>>> import numpy as np
>>> import numpy.linalg as la
>>> np.set_printoptions(precision=4, suppress=True, linewidth=100, floatmode="fixed")
>>> X = np.load("block6.npy")
>>> X
array([[2, 2, 3, 6],
       [2, 2, 5, 3],
       [3, 5, 6, 4],
       [6, 3, 4, 6]])
>>> # equal to its transpose
>>> B = np.array([[-1, -8, 6], [8, -5, -6], [-4, 4, -5], [4, -1, 5]])
>>> la.matrix_rank(X @ B)
np.int64(3)
>>> np.einsum("ij->j", X)
array([13, 12, 18, 19])
>>> np.einsum("ik,kj->ij", X, B)
array([[ 26, -20,  15],
       [  6,  -9, -10],
       [ 29, -29, -22],
       [ 26, -53,  28]])
>>> la.matrix_rank(np.vstack([X, B.T]))
np.int64(4)
>>> B.T @ X.T
array([[ 26,   6,  29,  26],
       [-20,  -9, -29, -53],
       [ 15, -10, -22,  28]])
>>> X @ B
array([[ 26, -20,  15],
       [  6,  -9, -10],
       [ 29, -29, -22],
       [ 26, -53,  28]])
>>> print(round(la.norm(X[1], 1), 4), round(float(la.norm(X[1], np.inf)), 4))
12.0 5.0
>>> print(np.round(la.norm(X, "nuc"), 4))
23.4275
>>> print(round(la.norm(X, 2), 4))
16.0334
>>> round(float(la.norm(X, 1)), 4), round(float(la.norm(X, np.inf)), 4)
(19.0, 19.0)
>>> round(float(la.norm(X) ** 2 / la.norm(X, 2) ** 2), 4)
1.0814
>>> u = np.array([6, 1, 0, 0])
>>> B = X + np.outer(u, np.eye(4)[1])
>>> np.round(la.det(B) / la.det(X), 4), round(1 + la.solve(X, u)[1], 4)
(np.float64(0.6085), np.float64(0.6085))
>>> la.matrix_rank(la.inv(B) - la.inv(X), tol=1e-8)
np.int64(1)
>>> la.matrix_rank(B - X)
np.int64(1)
>>> x = np.array([0, 0, 0, 2])
>>> rhs = X @ x
>>> print(rhs)
[12  6  8 12]
>>> np.round(la.solve(X, rhs), 4) + 0
array([0.0000, 0.0000, 0.0000, 2.0000])
>>> np.round(la.solve(X.T, X[0]), 4) + 0
array([1.0000, 0.0000, 0.0000, 0.0000])
>>> np.round(la.solve(X, -1 * rhs), 4) + 0
array([ 0.0000,  0.0000,  0.0000, -2.0000])
>>> u = np.array([0, 7, 1])
>>> print(np.correlate(X[3], X[2], "full"))
[24 48 64 81 65 42 18]
>>> np.cross(X[3, :3], X[2, :3])
array([ -2, -24,  21])
>>> rng = np.random.default_rng(5039)
>>> W0 = np.triu(rng.random((2, 2)) < 1.2, 1).astype(int)
>>> W0 = W0 + W0.T
>>> print(W0)
[[0 1]
 [1 0]]
>>> # symmetric, so the eigenvalues are real
>>> la.svd(W0, compute_uv=False)
array([1.0000, 1.0000])
>>> la.pinv(W0)
array([[0.0000, 1.0000],
       [1.0000, 0.0000]])
>>> t3 = np.stack([W0, -1 * W0, W0[::-1]])
>>> np.einsum("bij,cij->bc", t3, t3)
array([[ 2, -2,  0],
       [-2,  2,  0],
       [ 0,  0,  2]])
>>> la.norm(t3, axis=(1, 2))
array([1.4142, 1.4142, 1.4142])
>>> (t3 @ W0.T).shape
(3, 2, 2)
>>> [round(float(la.det(W0[:i, :i])), 2) + 0 for i in range(1, 3)]
[0.0, -1.0]
>>> print(np.round(la.eigvalsh(W0).min(), 4))
-1.0
>>> round(la.det(W0.T), 4)
np.float64(-1.0)
>>> print(round(la.det(W0[::-1]), 4))
1.0
>>> print(round(float(la.det(2 * W0)), 4), np.round(la.det(W0), 4))
-4.0 -1.0
>>> print(la.eigvals(W0))
[ 1.0000 -1.0000]
>>> np.einsum("ii->", W0)
np.int64(0)
>>> np.round(la.eigvals(W0).sum().real, 4)
np.float64(0.0)
>>> feats = np.loadtxt("dump.csv", delimiter=",")
>>> feats
array([[ 3.9244,  2.6416,  1.3323],
       [-3.2894, -2.1664, -1.1084],
       [ 3.2385,  2.1482,  1.0820],
       [-4.6104, -3.0821, -1.5497],
       [ 0.3616,  0.3020,  0.1428],
       [ 1.3342,  0.9256,  0.4157],
       [-3.9356, -2.6537, -1.3036],
       [ 2.8826,  1.9179,  0.9415],
       [ 1.3253,  0.8895,  0.4524],
       [ 0.8453,  0.5750,  0.2719]])
>>> print(np.round(la.eigvalsh(X).min(), 4))
-2.3519
>>> [round(float(la.det(X[:i, :i])), 2) + 0 for i in range(1, 5)]
[2.0, 0.0, -8.0, 189.0]
>>> try:
...     la.cholesky(X)
... except la.LinAlgError as e:
...     print("failed:", e)
... 
failed: Matrix is not positive definite
>>> mat = np.load("arr.npy")
>>> mat
array([[-3.0000,  0.0000,  0.0000,  0.0000,  0.0000],
       [ 0.0000,  2.0000,  3.0000,  1.0000,  3.0000],
       [ 0.0000,  2.0000,  0.0000,  2.0000,  1.0000],
       [ 0.0000,  2.0000,  3.0000,  2.0000,  0.0000],
       [ 0.0000,  0.0000,  0.0000,  0.0000,  1.0000]])
>>> # splits into 2 blocks
>>> ang = np.radians(30)
>>> R = np.eye(5)
>>> R[2, 2] = R[3, 3] = np.cos(ang)
>>> R[2, 3], R[3, 2] = -np.sin(ang), np.sin(ang)
>>> R
array([[ 1.0000,  0.0000,  0.0000,  0.0000,  0.0000],
       [ 0.0000,  1.0000,  0.0000,  0.0000,  0.0000],
       [ 0.0000,  0.0000,  0.8660, -0.5000,  0.0000],
       [ 0.0000,  0.0000,  0.5000,  0.8660,  0.0000],
       [ 0.0000,  0.0000,  0.0000,  0.0000,  1.0000]])
>>> B = mat @ R.T
>>> np.allclose(la.norm(mat, axis=1), la.norm(B, axis=1))
True
>>> np.allclose(mat @ mat.T, B @ B.T)
True
>>> B = np.array([[5, 3, 8], [9, 2, 2], [0, 4, 6], [3, 3, 9], [8, 3, 9]])
>>> B @ R
Traceback (most recent call last):
  File "<python-input-68>", line 1, in <module>
    B @ R
    ~~^~~
ValueError: matmul: Input operand 1 has a mismatch in its core dimension 0, with gufunc signature (n?,k),(k,m?)->(n?,m?) (size 5 is different from 3)
>>> B.T @ R.T
array([[ 5.0000,  9.0000, -1.5000,  2.5981,  8.0000],
       [ 3.0000,  2.0000,  1.9641,  4.5981,  3.0000],
       [ 8.0000,  2.0000,  0.6962, 10.7942,  9.0000]])
>>> np.einsum("ij,ij->i", R, R)
array([1.0000, 1.0000, 1.0000, 1.0000, 1.0000])
>>> np.einsum("ij->j", R)
array([1.0000, 1.0000, 1.3660, 0.3660, 1.0000])
>>> la.matrix_rank(np.vstack([R, B.T]))
np.int64(5)
>>> hat = np.triu(np.array([[5, 3, 4, 3, 8],
...     [2, 1, 7, 3, 9],
...     [2, 0, 6, 1, 2],
...     [4, 9, 5, 9, 7],
...     [9, 7, 7, 9, 2]]), 1) + np.eye(5)
>>> B = hat @ mat @ la.inv(hat)
>>> np.round(la.det(B), 4)
np.float64(18.0)
>>> la.matrix_rank(B)
np.int64(5)
>>> B
array([[  -3.0000,   29.0000, -173.0000,  112.0000, -654.0000],
       [   0.0000,   22.0000, -142.0000,   97.0000, -574.0000],
       [   0.0000,    4.0000,  -25.0000,   17.0000, -102.0000],
       [   0.0000,    2.0000,  -11.0000,    7.0000,  -38.0000],
       [   0.0000,    0.0000,    0.0000,    0.0000,    1.0000]])
>>> print(np.trace(B), np.trace(mat))
2.0 2.0
>>> np.poly(B)
array([  1.0000,  -2.0000, -21.0000,  -2.0000,  42.0000, -18.0000])
>>> vals, evecs = la.eig(mat)
>>> print(vals)
[ 5.5955  0.5094 -2.1049 -3.0000  1.0000]
>>> np.sort(la.eigvals(la.inv(mat)))
array([-0.4751, -0.3333,  0.1787,  1.0000,  1.9630])
>>> np.sort(la.eigvals(mat.T))
array([-3.0000, -2.1049,  0.5094,  1.0000,  5.5955])
>>> print(mat.shape)
(5, 5)
>>> mat[:, 5]
Traceback (most recent call last):
  File "<python-input-85>", line 1, in <module>
    mat[:, 5]
    ~~~^^^^^^
IndexError: index 5 is out of bounds for axis 1 with size 5
>>> np.zeros(5, 5)
Traceback (most recent call last):
  File "<python-input-86>", line 1, in <module>
    np.zeros(5, 5)
    ~~~~~~~~^^^^^^
TypeError: Cannot interpret '5' as a data type
>>> np.diff(mat, axis=0)
array([[ 3.0000,  2.0000,  3.0000,  1.0000,  3.0000],
       [ 0.0000,  0.0000, -3.0000,  1.0000, -2.0000],
       [ 0.0000,  0.0000,  3.0000,  0.0000, -1.0000],
       [ 0.0000, -2.0000, -3.0000, -2.0000,  1.0000]])
>>> mat - mat[0]
array([[0.0000, 0.0000, 0.0000, 0.0000, 0.0000],
       [3.0000, 2.0000, 3.0000, 1.0000, 3.0000],
       [3.0000, 2.0000, 0.0000, 2.0000, 1.0000],
       [3.0000, 2.0000, 3.0000, 2.0000, 0.0000],
       [3.0000, 0.0000, 0.0000, 0.0000, 1.0000]])
>>> print(mat.mean(axis=0))
[-0.6000  1.2000  1.2000  1.0000  1.0000]
>>> la.svd(mat, compute_uv=False)
array([6.3352, 3.0000, 2.3666, 2.0559, 0.1946])
>>> np.abs(mat).max()
np.float64(3.0)
>>> A = np.load("out16.npy")
>>> print(A)
[[-12.3864  52.0406 -70.5010  80.2202]
 [-10.8476  35.7402 -50.7621  57.3532]
 [ -8.1500  16.3414 -25.5761  28.5413]
 [ -6.6169   9.5442 -15.8451  17.5861]
 [ -3.9060   2.9264  -5.1346   5.7287]
 [ -0.3061   0.1300  -0.1052   0.1472]
 [  1.3748  -0.6960   0.0987  -0.3488]
 [  2.5187  -1.6282  -0.1195  -0.4630]
 [  3.8334  -3.4209  -0.4542  -0.7218]
 [  6.3590 -10.2974  -0.3626  -2.8703]
 [  6.5946 -11.2388  -0.2507  -3.2511]
 [  7.2856 -14.3527   0.2244  -4.6034]
 [  9.9382 -32.0302   4.7305 -13.8893]
 [ 10.5819 -37.9114   6.6383 -17.3444]
 [ 11.0106 -42.2184   8.1205 -19.9510]
 [ 13.2148 -69.7794  18.7967 -37.7044]]
>>> B = A + rng.integers(-2, 3, (16, 3)) @ rng.integers(-2, 3, (3, 4))
>>> print(B)
[[ -3.3864  46.0406 -72.5010  73.2202]
 [ -8.8476  37.7402 -62.7621  59.3532]
 [-12.1500  18.3414 -23.5761  28.5413]
 [ -0.6169   6.5442 -19.8451  15.5861]
 [ -8.9060   5.9264  -3.1346   8.7287]
 [ -3.3061   4.1300  -6.1052   5.1472]
 [  6.3748  -4.6960   2.0987  -3.3488]
 [  3.5187  -1.6282  -2.1195   0.5370]
 [  7.8334  -5.4209  -4.4542  -4.7218]
 [  5.3590 -10.2974   1.6374  -3.8703]
 [  8.5946 -13.2388  -0.2507  -9.2511]
 [  2.2856 -11.3527   2.2244  -1.6034]
 [ 11.9382 -34.0302   4.7305 -19.8893]
 [ 16.5819 -43.9114  10.6383 -27.3444]
 [  7.0106 -38.2184   6.1205 -11.9510]
 [ 12.2148 -68.7794  18.7967 -34.7044]]
>>> la.matrix_rank(B - A, tol=1e-8)
np.int64(3)
>>> print(B - A)
[[  9.0000  -6.0000  -2.0000  -7.0000]
 [  2.0000   2.0000 -12.0000   2.0000]
 [ -4.0000   2.0000   2.0000   0.0000]
 [  6.0000  -3.0000  -4.0000  -2.0000]
 [ -5.0000   3.0000   2.0000   3.0000]
 [ -3.0000   4.0000  -6.0000   5.0000]
 [  5.0000  -4.0000   2.0000  -3.0000]
 [  1.0000   0.0000  -2.0000   1.0000]
 [  4.0000  -2.0000  -4.0000  -4.0000]
 [ -1.0000   0.0000   2.0000  -1.0000]
 [  2.0000  -2.0000   0.0000  -6.0000]
 [ -5.0000   3.0000   2.0000   3.0000]
 [  2.0000  -2.0000   0.0000  -6.0000]
 [  6.0000  -6.0000   4.0000 -10.0000]
 [ -4.0000   4.0000  -2.0000   8.0000]
 [ -1.0000   1.0000   0.0000   3.0000]]
>>> np.round(la.svd(B - A, compute_uv=False), 4) + 0
array([27.6571, 17.1345,  6.4416,  0.0000])
>>> u = np.array([1, -2])
>>> np.convolve(A[1], u)
array([ -10.8476,   57.4354, -122.2425,  158.8774, -114.7063])
>>> np.cross(A[1, :3], A[6, :3])
array([-31.8022, -68.7184, -41.5868])
>>> labels = A[:, 0] > np.median(A[:, 0])
>>> u = A[labels].mean(axis=0) - A[~labels].mean(axis=0)
>>> ((A - A.mean(axis=0)) @ u > 0).astype(int)
array([0, 0, 0, 0, 0, 1, 1, 1, 1, 1, 1, 1, 1, 1, 1, 1])
>>> (((A - A.mean(axis=0)) @ u > 0) == labels).mean()
np.float64(0.8125)
>>> labels.astype(int)
array([0, 0, 0, 0, 0, 0, 0, 0, 1, 1, 1, 1, 1, 1, 1, 1])
>>> D = la.norm(A[:, None] - A[None], axis=-1)
>>> (D + 1e9 * np.eye(16)).round(6).argmin(axis=1)
array([ 1,  0,  3,  2,  5,  6,  7,  6,  7, 10,  9, 10, 13, 14, 13, 14])
>>> np.flatnonzero(D[0] < D.mean() / 2)
array([0])
>>> D[0].round(6).argsort(kind="stable")[:4]
array([0, 1, 2, 3])
>>> r = la.matrix_rank(A)
>>> print(r)
3
>>> ns = la.svd(A)[2][r:].T
>>> la.matrix_rank(A.T @ A), la.matrix_rank(A @ A.T)
(np.int64(3), np.int64(3))
>>> ns.shape
(4, 1)
>>> Z = 10 * np.array([[0.2, 1.5, -2.0], [-0.2, 0.3, 1.5]])
>>> labels = rng.integers(0, 2, 19)
>>> m1 = Z[labels] + rng.normal(size=(19, 3))
>>> m1
array([[ -1.7467,   3.9467,  14.2580],
       [ -2.3406,   2.0849,  14.6580],
       [  2.1851,  15.8346, -21.3982],
       [ -1.9336,   1.9811,  15.7810],
       [ -2.2679,   1.7558,  14.8739],
       [  1.2016,  15.9092, -20.1134],
       [  4.1054,  15.6465, -21.9867],
       [  0.7731,  15.5958, -19.6401],
       [ -1.4871,   2.9756,  14.6525],
       [ -3.2462,   3.0944,  15.9612],
       [  2.0721,  14.8129, -18.8404],
       [  2.4401,  15.2691, -22.9222],
       [  1.9611,  16.1866, -21.0528],
       [  2.0977,  14.9394, -18.7914],
       [ -1.1412,   1.7110,  15.2795],
       [ -2.0796,   1.1296,  14.4348],
       [ -3.4508,   3.9452,  14.2563],
       [ -1.9558,   2.9274,  15.2821],
       [ -3.0376,   3.3003,  14.0821]])
>>> x = np.array([-7, 0, 0])
>>> a = np.maximum(m1 @ x, 0)
>>> np.tanh(m1 @ x)
array([ 1.0000,  1.0000, -1.0000,  1.0000,  1.0000, -1.0000, -1.0000, -1.0000,  1.0000,  1.0000,
       -1.0000, -1.0000, -1.0000, -1.0000,  1.0000,  1.0000,  1.0000,  1.0000,  1.0000])
>>> print(m1 * (a > 1e-9)[:, None])
[[-1.7467  3.9467 14.2580]
 [-2.3406  2.0849 14.6580]
 [ 0.0000  0.0000 -0.0000]
 [-1.9336  1.9811 15.7810]
 [-2.2679  1.7558 14.8739]
 [ 0.0000  0.0000 -0.0000]
 [ 0.0000  0.0000 -0.0000]
 [ 0.0000  0.0000 -0.0000]
 [-1.4871  2.9756 14.6525]
 [-3.2462  3.0944 15.9612]
 [ 0.0000  0.0000 -0.0000]
 [ 0.0000  0.0000 -0.0000]
 [ 0.0000  0.0000 -0.0000]
 [ 0.0000  0.0000 -0.0000]
 [-1.1412  1.7110 15.2795]
 [-2.0796  1.1296 14.4348]
 [-3.4508  3.9452 14.2563]
 [-1.9558  2.9274 15.2821]
 [-3.0376  3.3003 14.0821]]
